>>> import numpy as np
>>> import numpy.linalg as la
>>> np.set_printoptions(suppress=True, linewidth=140)
>>> out = np.array([[-0.5], [-0.4], [-1.3], [-1.3], [0.7], [0.4], [1.8], [-0.9]])
>>> W2 = np.array([[-2.0, 1.7, -0.4, -1.1]])
>>> W0 = out @ W2
>>> W0.round(3)
array([[ 1.  , -0.85,  0.2 ,  0.55],
       [ 0.8 , -0.68,  0.16,  0.44],
       [ 2.6 , -2.21,  0.52,  1.43],
       [ 2.6 , -2.21,  0.52,  1.43],
       [-1.4 ,  1.19, -0.28, -0.77],
       [-0.8 ,  0.68, -0.16, -0.44],
       [-3.6 ,  3.06, -0.72, -1.98],
       [ 1.8 , -1.53,  0.36,  0.99]])
>>> np.allclose(W0[:-1].T @ la.lstsq(W0[:-1].T, W0[-1])[0], W0[-1])
True
>>> la.lstsq(W0[:-1].T, W0[-1])[2]
np.int32(1)
>>> np.abs(np.diag(la.qr(W0)[1])) > 1e-9
array([ True, False, False, False])
>>> rk = la.matrix_rank(W0)
>>> rk
np.int64(1)
>>> ns = la.svd(W0)[2][rk:].T
>>> np.round(W0 @ ns, 3) + 0
array([[0., 0., 0.],
       [0., 0., 0.],
       [0., 0., 0.],
       [0., 0., 0.],
       [0., 0., 0.],
       [0., 0., 0.],
       [0., 0., 0.],
       [0., 0., 0.]])
>>> [int(la.matrix_rank(np.delete(W0, i, axis=0))) for i in range(8)]
[1, 1, 1, 1, 1, 1, 1, 1]
>>> [int(la.matrix_rank(W0[:i])) for i in range(1, len(W0) + 1)]
[1, 1, 1, 1, 1, 1, 1, 1]
>>> Uu, sigma, Vt = la.svd(W0)
>>> np.argmax(sigma[:-1] / (sigma[1:] + 1e-6)) + 1
np.int64(1)
>>> out = Uu[:, :1] @ np.diag(sigma[:1]) @ Vt[:1]
>>> np.round(la.norm(W0 - out, 2), 3), np.round(sigma[1], 3)
(np.float64(0.0), np.float64(0.0))
>>> F = np.array([[0.0, 5.0, 0.0, 0.0, 0.0],
...     [5.0, 5.0, 5.0, 0.0, 0.0],
...     [0.0, 5.0, 4.0, 5.0, 0.0],
...     [0.0, 0.0, 5.0, 2.0, 5.0],
...     [0.0, 0.0, 0.0, 5.0, 1.0]])
>>> F
array([[0., 5., 0., 0., 0.],
       [5., 5., 5., 0., 0.],
       [0., 5., 4., 5., 0.],
       [0., 0., 5., 2., 5.],
       [0., 0., 0., 5., 1.]])
>>> out = np.array([[-1, 1, -2], [2, -1, 1], [-3, 1, 2], [-1, -1, -1], [1, 0, 3]])
>>> np.einsum("ik,kj->ji", F, out)
array([[ 10., -10.,  -7., -12.,  -4.],
       [ -5.,   5.,  -6.,   3.,  -5.],
       [  5.,   5.,   8.,  23.,  -2.]])
>>> np.einsum("ik,kj->ij", F, out)
array([[ 10.,  -5.,   5.],
       [-10.,   5.,   5.],
       [ -7.,  -6.,   8.],
       [-12.,   3.,  23.],
       [ -4.,  -5.,  -2.]])
>>> F @ out
array([[ 10.,  -5.,   5.],
       [-10.,   5.,   5.],
       [ -7.,  -6.,   8.],
       [-12.,   3.,  23.],
       [ -4.,  -5.,  -2.]])
>>> ev, evecs = la.eigh(F)
>>> x = np.array([5, 9, 7, 8, 4])
>>> x @ F @ x
np.float64(2705.0)
>>> (np.sign(evecs[:, -1].round(6)) == np.sign(evecs[0, -1].round(6))).astype(int)
array([1, 1, 1, 1, 1])
>>> np.abs(F).sum(axis=1).max(), np.round(np.abs(ev).max(), 3)
(np.float64(15.0), np.float64(12.12))
>>> round(la.eigvalsh(F).min(), 3)
np.float64(-5.827)
>>> np.all(la.eigvalsh(F) > 0)
np.False_
>>> [round(float(la.det(F[:i, :i])), 2) + 0 for i in range(1, 6)]
[0.0, -25.0, -100.0, 425.0, 2925.0]
>>> K = np.load("m.npy")
>>> K
array([[1, 0, 0, 0, 0, 0, 0, 0, 0],
       [2, 1, 0, 0, 0, 0, 0, 0, 0],
       [2, 0, 1, 0, 0, 0, 0, 0, 0],
       [0, 2, 2, 1, 0, 0, 0, 0, 0],
       [1, 2, 2, 0, 1, 0, 0, 0, 0],
       [1, 2, 2, 2, 2, 1, 0, 0, 0],
       [0, 0, 1, 2, 1, 1, 1, 0, 0],
       [0, 2, 0, 2, 0, 2, 2, 1, 0],
       [0, 2, 0, 0, 1, 2, 2, 0, 1]])
>>> Uu, sigma, Vt = la.svd(K, full_matrices=False)
>>> np.round(Vt @ Vt.T, 3) + 0
array([[1., 0., 0., 0., 0., 0., 0., 0., 0.],
       [0., 1., 0., 0., 0., 0., 0., 0., 0.],
       [0., 0., 1., 0., 0., 0., 0., 0., 0.],
       [0., 0., 0., 1., 0., 0., 0., 0., 0.],
       [0., 0., 0., 0., 1., 0., 0., 0., 0.],
       [0., 0., 0., 0., 0., 1., 0., 0., 0.],
       [0., 0., 0., 0., 0., 0., 1., 0., 0.],
       [0., 0., 0., 0., 0., 0., 0., 1., 0.],
       [0., 0., 0., 0., 0., 0., 0., 0., 1.]])
>>> Uu.shape, sigma.shape, Vt.shape
((9, 9), (9,), (9, 9))
>>> np.round(np.abs(Vt[0]), 3)
array([0.195, 0.591, 0.393, 0.407, 0.293, 0.352, 0.276, 0.064, 0.054])
>>> np.round(Uu.T @ K @ Vt.T, 3) + 0
array([[7.202, 0.   , 0.   , 0.   , 0.   , 0.   , 0.   , 0.   , 0.   ],
       [0.   , 4.109, 0.   , 0.   , 0.   , 0.   , 0.   , 0.   , 0.   ],
       [0.   , 0.   , 2.809, 0.   , 0.   , 0.   , 0.   , 0.   , 0.   ],
       [0.   , 0.   , 0.   , 2.339, 0.   , 0.   , 0.   , 0.   , 0.   ],
       [0.   , 0.   , 0.   , 0.   , 1.829, 0.   , 0.   , 0.   , 0.   ],
       [0.   , 0.   , 0.   , 0.   , 0.   , 1.091, 0.   , 0.   , 0.   ],
       [0.   , 0.   , 0.   , 0.   , 0.   , 0.   , 0.5  , 0.   , 0.   ],
       [0.   , 0.   , 0.   , 0.   , 0.   , 0.   , 0.   , 0.307, 0.   ],
       [0.   , 0.   , 0.   , 0.   , 0.   , 0.   , 0.   , 0.   , 0.017]])
>>> round(float(np.sqrt((sigma ** 2).sum())), 3), round(la.norm(K), 3)
(9.327, np.float64(9.327))
>>> np.round(np.cumsum(sigma ** 2) / np.sum(sigma ** 2), 3)
array([0.596, 0.79 , 0.881, 0.944, 0.982, 0.996, 0.999, 1.   , 1.   ])
>>> (sigma > 1e-8).sum()
np.int64(9)
>>> np.round(Uu.T @ Uu, 3) + 0
array([[1., 0., 0., 0., 0., 0., 0., 0., 0.],
       [0., 1., 0., 0., 0., 0., 0., 0., 0.],
       [0., 0., 1., 0., 0., 0., 0., 0., 0.],
       [0., 0., 0., 1., 0., 0., 0., 0., 0.],
       [0., 0., 0., 0., 1., 0., 0., 0., 0.],
       [0., 0., 0., 0., 0., 1., 0., 0., 0.],
       [0., 0., 0., 0., 0., 0., 1., 0., 0.],
       [0., 0., 0., 0., 0., 0., 0., 1., 0.],
       [0., 0., 0., 0., 0., 0., 0., 0., 1.]])
